$ python3 -q
>>> import numpy as np
>>> import numpy.linalg as la
>>> np.set_printoptions(precision=3, suppress=True, linewidth=120, floatmode="fixed")
>>> J = np.load("layer17.npy")
>>> print(J)
[[-3.188 -0.647 -0.038  3.797]
 [ 3.379 -3.253  1.286  1.159]
 [ 1.713 -3.445  1.220  2.951]
 [ 2.968 -3.394  1.300  1.726]
 [-4.264  2.127 -0.997  1.140]
 [-4.224  1.254 -0.718  2.252]
 [-0.618 -2.680  0.801  4.098]
 [ 2.979 -3.392  1.300  1.713]
 [ 3.031  0.827 -0.031 -3.889]
 [ 1.938  1.835 -0.433 -4.206]
 [ 2.355 -3.474  1.278  2.398]
 [-4.217  1.225 -0.708  2.284]
 [-4.228  1.273 -0.724  2.232]
 [ 3.181  0.655  0.034 -3.801]
 [ 2.640  1.231 -0.189 -4.060]
 [ 1.921 -3.465  1.242  2.786]
 [-1.874 -1.884  0.454  4.211]
 [ 4.273 -2.068  0.979 -1.227]
 [-1.866 -1.889  0.456  4.212]
 [-3.008  3.384 -1.299 -1.676]
 [-4.163  1.033 -0.643  2.487]
 [ 0.627  2.675 -0.799 -4.101]
 [-2.434  3.471 -1.283 -2.320]
 [ 4.260 -2.147  1.003 -1.111]]
>>> # rank 2
>>> cen = J - J.mean(axis=0)
>>> evecs = la.svd(cen)[2][:2]
>>> B = cen - cen @ evecs.T @ evecs
>>> print(np.round(B.std(axis=0), 3) + 0)
[0.000 0.000 0.000 0.000]
>>> print(round(float(la.norm(B) / la.norm(cen)), 3))
0.0
>>> print(la.norm(B, axis=1).round(6).argmax())
0
>>> print(np.round(np.abs(J).max(), 3))
4.273
>>> print(round(la.norm(J), 3))
24.495
>>> print(np.round(la.svd(J, compute_uv=False), 3) + 0)
[17.691 16.942  0.000  0.000]
>>> la.rank(J)
Traceback (most recent call last):
  File "<python-input-15>", line 1, in <module>
    la.rank(J)
    ^^^^^^^
AttributeError: module 'numpy.linalg' has no attribute 'rank'
>>> print(np.count_nonzero(J))
96
>>> print(la.matrix_rank(J))
2
>>> print(J.sum(axis=0))
[  1.182 -10.747   3.491  13.055]
>>> def softmax(z):
...     e = np.exp(z - z.max(axis=-1, keepdims=True))
...     return e / e.sum(axis=-1, keepdims=True)
... 
>>> print(softmax(J).sum(axis=1))
[1.000 1.000 1.000 1.000 1.000 1.000 1.000 1.000 1.000 1.000 1.000 1.000 1.000 1.000 1.000 1.000 1.000 1.000 1.000
 1.000 1.000 1.000 1.000 1.000]
>>> print(softmax(J[10] + 4))
[0.419 0.001 0.143 0.437]
>>> print(softmax(J[10]))
[0.419 0.001 0.143 0.437]
>>> att = J @ J.T / np.sqrt(4)
>>> print(softmax(att).round(6).argmax(axis=1))
[ 0  1  2  3  4  5  6  7  8  9 10 11 12 13 14 15 16 17 18 19 20 21 22 23]
>>> D = la.norm(J[:, None] - J[None], axis=-1)
>>> print(D.mean(axis=1).argmax())
21
>>> print(np.unravel_index(D.round(6).argmax(), D.shape))
(np.int64(6), np.int64(21))
>>> print((D + 1e9 * np.eye(24)).round(6).argmin(axis=1))
[16  7 15  7 12 12 18  3 13 14 15  5  5  8  8  2 18 23 16 22 11  9 19 17]
>>> print(D[:5, :5])
[[0.000 7.657 5.844 7.178 4.103]
 [7.657 0.000 2.455 0.714 9.622]
 [5.844 2.455 0.000 1.757 8.659]
 [7.178 0.714 1.757 0.000 9.403]
 [4.103 9.622 8.659 9.403 0.000]]
>>> rk = la.matrix_rank(J)
>>> print(rk)
2
>>> null = la.svd(J)[2][rk:].T
>>> print(la.matrix_rank(J.T @ J), la.matrix_rank(J @ J.T))
2 2
>>> E = np.array([[4, 4, 2, 0, 4, 3],
...     [0, 2, 0, 2, 3, 4],
...     [3, 4, 3, 5, 2, 0],
...     [1, 5, 5, 4, 2, 1],
...     [1, 0, 4, 0, 0, 2],
...     [3, 1, 3, 2, 4, 2],
...     [0, 2, 5, 5, 1, 2],
...     [5, 1, 5, 4, 2, 1]])
>>> E[:, 2] = -1 * E[:, 4]
>>> print(E)
[[ 4  4 -4  0  4  3]
 [ 0  2 -3  2  3  4]
 [ 3  4 -2  5  2  0]
 [ 1  5 -2  4  2  1]
 [ 1  0  0  0  0  2]
 [ 3  1 -4  2  4  2]
 [ 0  2 -1  5  1  2]
 [ 5  1 -2  4  2  1]]
>>> left, sigma = la.svd(E)
Traceback (most recent call last):
  File "<python-input-37>", line 1, in <module>
    left, sigma = la.svd(E)
    ^^^^^^^^^^^
ValueError: too many values to unpack (expected 2)
>>> left, sigma, VT = la.svd(E, full_matrices=False)
>>> print(left.shape, sigma.shape, VT.shape)
(8, 6) (6,) (6, 6)
>>> print(np.round(left.T @ E @ VT.T, 3) + 0)
[[16.728  0.000  0.000  0.000  0.000  0.000]
 [ 0.000  6.470  0.000  0.000  0.000  0.000]
 [ 0.000  0.000  4.912  0.000  0.000  0.000]
 [ 0.000  0.000  0.000  3.773  0.000  0.000]
 [ 0.000  0.000  0.000  0.000  2.224  0.000]
 [ 0.000  0.000  0.000  0.000  0.000  0.000]]
>>> print(np.round(VT @ VT.T, 3) + 0)
[[1.000 0.000 0.000 0.000 0.000 0.000]
 [0.000 1.000 0.000 0.000 0.000 0.000]
 [0.000 0.000 1.000 0.000 0.000 0.000]
 [0.000 0.000 0.000 1.000 0.000 0.000]
 [0.000 0.000 0.000 0.000 1.000 0.000]
 [0.000 0.000 0.000 0.000 0.000 1.000]]
>>> print(np.cumsum(sigma ** 2) / np.sum(sigma ** 2))
[0.767 0.881 0.947 0.986 1.000 1.000]
>>> X = np.load("dump.npy")
>>> print(X)
[[ 0  0 -1  0  0 -2]
 [-3 -3 -3 -6 -6 -6]
 [ 0 -3 -2  0 -6 -4]
 [ 0  0  3  0  0 -1]
 [ 9  9  9 -3 -3 -3]
 [ 0  9  6  0 -3 -2]]
>>> B = X / la.norm(X, axis=1, keepdims=True)
>>> gram = B @ B.T
>>> print(gram)
[[ 1.000  0.577  0.555 -0.141 -0.082 -0.078]
 [ 0.577  1.000  0.801 -0.082 -0.141 -0.113]
 [ 0.555  0.801  1.000 -0.078 -0.113 -0.141]
 [-0.141 -0.082 -0.078  1.000  0.577  0.555]
 [-0.082 -0.141 -0.113  0.577  1.000  0.801]
 [-0.078 -0.113 -0.141  0.555  0.801  1.000]]
>>> print(la.norm(B, axis=1))
[1.000 1.000 1.000 1.000 1.000 1.000]
>>> data = np.load("run0.npy")
>>> print(data)
[[ 4.000  0.000  0.000  0.000  0.000  0.000  0.000  0.000]
 [ 0.000  2.000 -3.000  1.000  0.000  2.000  3.000  1.000]
 [ 0.000  0.000  1.000  3.000  2.000 -2.000  2.000 -3.000]
 [ 0.000 -3.000  0.000  1.000  3.000 -2.000  0.000  0.000]
 [ 0.000  1.000 -2.000 -3.000  1.000 -2.000  0.000  0.000]
 [ 0.000 -1.000 -1.000  0.000 -2.000 -1.000  3.000  2.000]
 [ 0.000 -1.000 -1.000  2.000 -2.000  1.000 -1.000 -3.000]
 [ 0.000  3.000  2.000 -3.000 -1.000  3.000  1.000 -2.000]]
>>> # splits into 2 blocks
>>> print((data != 0).astype(int))
[[1 0 0 0 0 0 0 0]
 [0 1 1 1 0 1 1 1]
 [0 0 1 1 1 1 1 1]
 [0 1 0 1 1 1 0 0]
 [0 1 1 1 1 1 0 0]
 [0 1 1 0 1 1 1 1]
 [0 1 1 1 1 1 1 1]
 [0 1 1 1 1 1 1 1]]
>>> print(np.round(la.det(data), 3))
-96360.0
>>> print(np.sort(la.eigvals(data).real))
[-4.822 -1.483 -1.483  0.290  0.290  4.000  4.104  4.104]
>>> print(np.flatnonzero(la.matrix_power((data != 0) + (data.T != 0) + np.eye(8), 8)[1]))
[1 2 3 4 5 6 7]
>>> print((la.matrix_power((data != 0) + (data.T != 0) + np.eye(8), 8) > 0).astype(int))
[[1 0 0 0 0 0 0 0]
 [0 1 1 1 1 1 1 1]
 [0 1 1 1 1 1 1 1]
 [0 1 1 1 1 1 1 1]
 [0 1 1 1 1 1 1 1]
 [0 1 1 1 1 1 1 1]
 [0 1 1 1 1 1 1 1]
 [0 1 1 1 1 1 1 1]]
>>> f, g = data[0], data[7]
>>> print(f @ f)
16.0
>>> p = (f @ g) / (f @ f) * f
>>> print(g - p)
[ 0.000  3.000  2.000 -3.000 -1.000  3.000  1.000 -2.000]
>>> x0 = np.array([2, 1, 0, 0, 0, 1, 2, 1])
>>> h1 = np.maximum(data @ x0, 0)
>>> print(data * (h1 > 1e-9)[:, None])
[[ 4.000  0.000  0.000  0.000  0.000  0.000  0.000  0.000]
 [ 0.000  2.000 -3.000  1.000  0.000  2.000  3.000  1.000]
 [ 0.000  0.000  0.000  0.000  0.000 -0.000  0.000 -0.000]
 [ 0.000 -0.000  0.000  0.000  0.000 -0.000  0.000  0.000]
 [ 0.000  0.000 -0.000 -0.000  0.000 -0.000  0.000  0.000]
 [ 0.000 -1.000 -1.000  0.000 -2.000 -1.000  3.000  2.000]
 [ 0.000 -0.000 -0.000  0.000 -0.000  0.000 -0.000 -0.000]
 [ 0.000  3.000  2.000 -3.000 -1.000  3.000  1.000 -2.000]]
>>> print(np.maximum(data @ x0, 0) - np.maximum(-data @ x0, 0))
[ 8.000 11.000 -1.000 -5.000 -1.000  6.000 -5.000  6.000]
>>> print(np.tanh(data @ x0))
[ 1.000  1.000 -0.762 -1.000 -0.762  1.000 -1.000  1.000]
>>> rng = np.random.default_rng(76)
>>> z = rng.permutation(8)
>>> B = data[:, z] * rng.choice([-1, 1], 8)
>>> print(B)
[[ 0.000  0.000 -0.000 -0.000 -0.000 -0.000  0.000 -4.000]
 [ 0.000 -3.000 -1.000 -3.000 -2.000 -1.000  2.000 -0.000]
 [ 2.000  1.000  3.000 -2.000 -0.000 -3.000 -2.000 -0.000]
 [ 3.000  0.000 -0.000 -0.000  3.000 -1.000 -2.000 -0.000]
 [ 1.000 -2.000 -0.000 -0.000 -1.000  3.000 -2.000 -0.000]
 [-2.000 -1.000 -2.000 -3.000  1.000 -0.000 -1.000 -0.000]
 [-2.000 -1.000  3.000  1.000  1.000 -2.000  1.000 -0.000]
 [-1.000  2.000  2.000 -1.000 -3.000  3.000  3.000 -0.000]]
>>> left, _, VT = la.svd(data.T @ B)
>>> print(z)
[4 2 7 6 1 3 5 0]
>>> print(np.round(left @ VT, 3) + 0)
[[ 0.000  0.000  0.000  0.000  0.000  0.000  0.000 -1.000]
 [ 0.000  0.000  0.000  0.000 -1.000  0.000  0.000  0.000]
 [ 0.000  1.000  0.000  0.000  0.000  0.000  0.000  0.000]
 [ 0.000  0.000  0.000  0.000  0.000 -1.000  0.000  0.000]
 [ 1.000  0.000  0.000  0.000  0.000  0.000  0.000  0.000]
 [ 0.000  0.000  0.000  0.000  0.000  0.000  1.000  0.000]
 [ 0.000  0.000  0.000 -1.000  0.000  0.000  0.000  0.000]
 [ 0.000  0.000 -1.000  0.000  0.000  0.000  0.000  0.000]]
>>> print(np.round(la.lstsq(data, B)[0], 3) + 0)
[[ 0.000  0.000  0.000  0.000  0.000  0.000  0.000 -1.000]
 [ 0.000  0.000  0.000  0.000 -1.000  0.000  0.000  0.000]
 [ 0.000  1.000  0.000  0.000  0.000  0.000  0.000  0.000]
 [ 0.000  0.000  0.000  0.000  0.000 -1.000  0.000  0.000]
 [ 1.000  0.000  0.000  0.000  0.000  0.000  0.000  0.000]
 [ 0.000  0.000  0.000  0.000  0.000  0.000  1.000  0.000]
 [ 0.000  0.000  0.000 -1.000  0.000  0.000  0.000  0.000]
 [ 0.000  0.000 -1.000  0.000  0.000  0.000  0.000  0.000]]
>>> gram = data.T @ data
>>> print(la.svd(data, compute_uv=False) ** 2)
[61.124 38.277 32.650 22.795 16.000 11.964  9.141  3.047]
>>> print(np.trace(gram), (data ** 2).sum())
195.0 195.0
>>> print(la.eigvalsh(gram)[::-1])
[61.124 38.277 32.650 22.795 16.000 11.964  9.141  3.047]
>>> W0 = np.load("case2.npy")
>>> print(W0)
[[ -5.000   1.000   7.000  -7.000]
 [ -2.000  -2.000  14.000 -14.000]
 [  5.000 -13.000  25.000 -21.000]
 [  5.000 -13.000  21.000 -17.000]]
>>> f = np.array([3, 8, 1, 2])
>>> B = W0 + np.outer(f, np.eye(4)[1])
>>> print(B)
[[ -5.000   4.000   7.000  -7.000]
 [ -2.000   6.000  14.000 -14.000]
 [  5.000 -12.000  25.000 -21.000]
 [  5.000 -11.000  21.000 -17.000]]
>>> q, r_ = la.qr(B)
>>> print(round(np.trace(q @ q.T), 3))
4.0
>>> print(q @ r_)
[[ -5.000   4.000   7.000  -7.000]
 [ -2.000   6.000  14.000 -14.000]
 [  5.000 -12.000  25.000 -21.000]
 [  5.000 -11.000  21.000 -17.000]]
>>> print(r_)
[[  8.888 -16.539  18.789 -14.289]
 [  0.000  -6.593  16.419 -13.754]
 [  0.000   0.000 -26.237  24.115]
 [  0.000   0.000   0.000   0.375]]
>>> print(np.round(abs(r_[0, 0]), 3), round(la.norm(B[:, 0]), 3))
8.888 8.888
>>> print(np.abs(np.diag(r_)))
[ 8.888  6.593 26.237  0.375]
>>> print(round(la.eigvals(W0).sum().real, 3))
1.0
>>> print(round(float(la.det(W0[::-1])), 3))
192.0
>>> print(la.eigvals(W0))
[-4.000 -3.000  4.000  4.000]
>>> print(np.einsum("ij,ji->", W0, W0))
57.0
>>> print(np.round(la.det(2 * W0), 3), np.round(la.det(W0), 3))
3072.0 192.0
>>> print(np.poly(W0))
[  1.000  -1.000 -28.000  16.000 192.000]
>>> print(np.kron(np.eye(2, dtype=int), W0))
[[ -5.000   1.000   7.000  -7.000  -0.000   0.000   0.000  -0.000]
 [ -2.000  -2.000  14.000 -14.000  -0.000  -0.000   0.000  -0.000]
 [  5.000 -13.000  25.000 -21.000   0.000  -0.000   0.000  -0.000]
 [  5.000 -13.000  21.000 -17.000   0.000  -0.000   0.000  -0.000]
 [ -0.000   0.000   0.000  -0.000  -5.000   1.000   7.000  -7.000]
 [ -0.000  -0.000   0.000  -0.000  -2.000  -2.000  14.000 -14.000]
 [  0.000  -0.000   0.000  -0.000   5.000 -13.000  25.000 -21.000]
 [  0.000  -0.000   0.000  -0.000   5.000 -13.000  21.000 -17.000]]
